$ ipython --no-banner

In [1]: import numpy as np

In [2]: np.set_printoptions(precision=3, suppress=True, linewidth=160)

In [3]: A = np.loadtxt("a.csv", delimiter=",")

In [4]: A
Out[4]: 
array([[ 0.,  0.,  0.],
       [-2.,  2.,  0.],
       [ 1., -1.,  2.]])

In [5]: blk = np.stack([A, 4 * A, A[::-1]])

In [6]: blk.sum(axis=0)
Out[6]: 
array([[  1.,  -1.,   2.],
       [-12.,  12.,   0.],
       [  5.,  -5.,  10.]])

In [7]: np.linalg.norm(blk, axis=(1, 2))
Out[7]: array([ 3.742, 14.967,  3.742])

In [8]: np.linalg.matrix_rank(blk.reshape(3, -1))
Out[8]: np.int64(2)

In [9]: print(blk.shape)
(3, 3, 3)

In [10]: (blk @ A.T).shape
Out[10]: (3, 3, 3)

In [11]: print(np.linalg.matrix_rank(blk))
[2 2 2]

In [12]: rank = np.linalg.matrix_rank(A)

In [13]: rank
Out[13]: np.int64(2)

In [14]: N = np.linalg.svd(A)[2][rank:].T

In [15]: [int(np.linalg.matrix_rank(A[:i])) for i in range(1, len(A) + 1)]
Out[15]: [0, 1, 2]

In [16]: np.round(N[:, 0] / N[np.abs(N[:, 0]).round(6).argmax(), 0], 3) + 0
Out[16]: array([1., 1., 0.])

In [17]: print([int(np.linalg.matrix_rank(np.delete(A, i, axis=0))) for i in range(3)])
[2, 1, 1]

In [18]: cov = A.T @ A

In [19]: np.round(np.linalg.eigvalsh(cov)[::-1], 3) + 0
Out[19]: array([11.123,  2.877,  0.   ])

In [20]: print(np.allclose(cov, cov.T))
True

In [21]: np.diag(cov)
Out[21]: array([5., 5., 4.])

In [22]: r0 = np.array([-3, 1, 2])

In [23]: print(np.cross(A[1, :3], A[0, :3]))
[ 0.  0. -0.]

In [24]: np.correlate(A[1], A[0], "full")
Out[24]: array([0., 0., 0., 0., 0.])

In [25]: np.polyval(r0, A[1])
Out[25]: array([-12.,  -8.,   2.])

In [26]: E = np.load("dump.npy")

In [27]: E
Out[27]: 
array([[-2,  0,  0,  0,  0],
       [-4,  2,  0,  0,  0],
       [ 2, -1,  3,  0,  0],
       [ 3, -2, -2, -1,  0],
       [-1, -4,  2,  2, -3]])

In [28]: out = E / np.linalg.norm(E, axis=1, keepdims=True)

In [29]: cov = out @ out.T

In [30]: np.linalg.norm(out, axis=1)
Out[30]: array([1., 1., 1., 1., 1.])

In [31]: print(cov)
[[ 1.     0.894 -0.535 -0.707  0.171]
 [ 0.894  1.    -0.598 -0.843 -0.153]
 [-0.535 -0.598  1.     0.126  0.367]
 [-0.707 -0.843  0.126  1.    -0.04 ]
 [ 0.171 -0.153  0.367 -0.04   1.   ]]

In [32]: (cov - 2 * np.eye(5)).round(6).argmax(axis=1)
Out[32]: array([1, 0, 4, 2, 2])

In [33]: round(np.degrees(np.arccos(np.clip(cov[2, 3], -1, 1))), 3)
Out[33]: np.float64(82.762)

In [34]: J = np.load("test7.npy")

In [35]: J
Out[35]: 
array([[3, 2, 0],
       [3, 2, 0],
       [0, 3, 1],
       [1, 3, 0]])

In [36]: # rows 0 and 1 are equal

In [37]: proj = J @ np.linalg.solve(J.T @ J, J.T)

In [38]: print(np.trace(proj))
3.0

In [39]: print(np.linalg.matrix_rank(np.eye(4) - proj))
1

In [40]: out = np.c_[J[:, :1] @ np.array([[0]]), np.array([-2, 2, -3, 1])]

In [41]: out
Out[41]: 
array([[ 0, -2],
       [ 0,  2],
       [ 0, -3],
       [ 0,  1]])

In [42]: np.linalg.matrix_rank(out)
Out[42]: np.int64(1)

In [43]: np.linalg.norm(out - J @ np.linalg.lstsq(J, out)[0], axis=0)
Out[43]: array([0.   , 2.828])

In [44]: out = J[0, 0] * J[1:] - np.outer(J[1:, 0], J[0])

In [45]: out
Out[45]: 
array([[0, 0, 0],
       [0, 9, 3],
       [0, 7, 0]])

In [46]: J[:, 0] / J[0, 0]
Out[46]: array([1.   , 1.   , 0.   , 0.333])

In [47]: np.flatnonzero(~out.round(6).any(axis=1))
Out[47]: array([0])

In [48]: np.allclose(out[:-1].T @ np.linalg.lstsq(out[:-1].T, out[-1])[0], out[-1])
Out[48]: False

In [49]: np.round(out @ np.linalg.pinv(out) @ out, 3) + 0
Out[49]: 
array([[0., 0., 0.],
       [0., 9., 3.],
       [0., 7., 0.]])

In [50]: np.linalg.lstsq(out[:-1].T, out[-1])[2]
Out[50]: np.int32(1)

In [51]: m1 = np.array([[2, -6, -6, 1], [-6, 10, 6, -4], [-6, 6, 8, 0], [1, -4, 0, 6]])

In [52]: m1
Out[52]: 
array([[ 2, -6, -6,  1],
       [-6, 10,  6, -4],
       [-6,  6,  8,  0],
       [ 1, -4,  0,  6]])

In [53]: # equal to its transpose

In [54]: proj = np.triu(np.array([[-2, 2, 2, 2], [-1, 1, 0, -1], [-1, 0, 2, -2], [-2, 2, 2, -1]]), 1) + np.eye(4)

In [55]: out = proj @ m1 @ np.linalg.inv(proj)

In [56]: proj @ m1 - m1 @ proj
Out[56]: 
array([[-22.,  20.,  24., -18.],
       [ -1.,  16.,  12.,  28.],
       [ -2.,  20.,  12.,  22.],
       [  0.,  -2.,  -2.,  -6.]])

In [57]: np.poly(out)
Out[57]: array([   1.,  -26.,  111.,  210., -396.])

In [58]: round(np.linalg.det(out), 3)
Out[58]: np.float64(-396.0)

In [59]: out
Out[59]: 
array([[-20.,  58.,  62., 227.],
       [ -7.,  28.,  20.,  72.],
       [ -8.,  30.,  24.,  82.],
       [  1.,  -6.,  -2.,  -6.]])

In [60]: np.trace(out), np.trace(m1)
Out[60]: (np.float64(26.0), np.int64(26))

In [61]: np.linalg.matrix_rank(out)
Out[61]: np.int64(4)

In [62]: cov = m1.T @ m1

In [63]: np.linalg.eigvalsh(cov)[::-1]
Out[63]: array([398.494,  48.918,   4.968,   1.619])

In [64]: print(np.diag(cov))
[ 77 188 136  53]

In [65]: cov
Out[65]: 
array([[  77, -112,  -96,   32],
       [-112,  188,  144,  -70],
       [ -96,  144,  136,  -30],
       [  32,  -70,  -30,   53]])

In [66]: print(np.linalg.matrix_rank(cov))
4

In [67]: r0 = np.array([2, 3, 5, -5])

In [68]: out = m1 + np.outer(r0, np.eye(4)[2])

In [69]: out
Out[69]: 
array([[ 2., -6., -4.,  1.],
       [-6., 10.,  9., -4.],
       [-6.,  6., 13.,  0.],
       [ 1., -4., -5.,  6.]])

In [70]: def softmax(z):
    ...:     e = np.exp(z - z.max(axis=-1, keepdims=True))
    ...:     return e / e.sum(axis=-1, keepdims=True)
    ...: 

In [71]: print(np.round(softmax(10 * out[3]), 3) + 0)
[0. 0. 0. 1.]

In [72]: np.round(softmax(out[3]), 3) + 0
Out[72]: array([0.007, 0.   , 0.   , 0.993])

In [73]: S = out @ out.T / np.sqrt(4)

In [74]: softmax(S).round(6).argmax(axis=1)
Out[74]: array([0, 1, 2, 3])

In [75]: np.round(softmax(S), 3) + 0
Out[75]: 
array([[0.924, 0.   , 0.   , 0.076],
       [0.   , 1.   , 0.   , 0.   ],
       [0.   , 0.   , 1.   , 0.   ],
       [0.   , 0.   , 0.   , 1.   ]])

In [76]: np.round(softmax(S + np.triu(np.full(S.shape, -np.inf), 1)), 3) + 0
Out[76]: 
array([[1., 0., 0., 0.],
       [0., 1., 0., 0.],
       [0., 0., 1., 0.],
       [0., 0., 0., 1.]])

In [77]: mat = np.load("block19.npy")

In [78]: mat
Out[78]: 
array([[-1,  0,  0,  0],
       [ 0,  0,  0,  1],
       [ 0, -1,  0,  0],
       [ 0,  0, -3,  0]])

In [79]: theta = np.radians(125)

In [80]: R = np.eye(4)

In [81]: R[1, 1] = R[3, 3] = np.cos(theta)

In [82]: R[1, 3], R[3, 1] = -np.sin(theta), np.sin(theta)

In [83]: R
Out[83]: 
array([[ 1.   ,  0.   ,  0.   ,  0.   ],
       [ 0.   , -0.574,  0.   , -0.819],
       [ 0.   ,  0.   ,  1.   ,  0.   ],
       [ 0.   ,  0.819,  0.   , -0.574]])

In [84]: out = mat @ R.T

In [85]: np.allclose(mat @ mat.T, out @ out.T)
Out[85]: True

In [86]: np.abs(out - mat).max(axis=0)
Out[86]: array([0.   , 1.574, 0.   , 1.574])

In [87]: print(np.linalg.svd(mat, compute_uv=False), np.linalg.svd(out, compute_uv=False))
[3. 1. 1. 1.] [3. 1. 1. 1.]
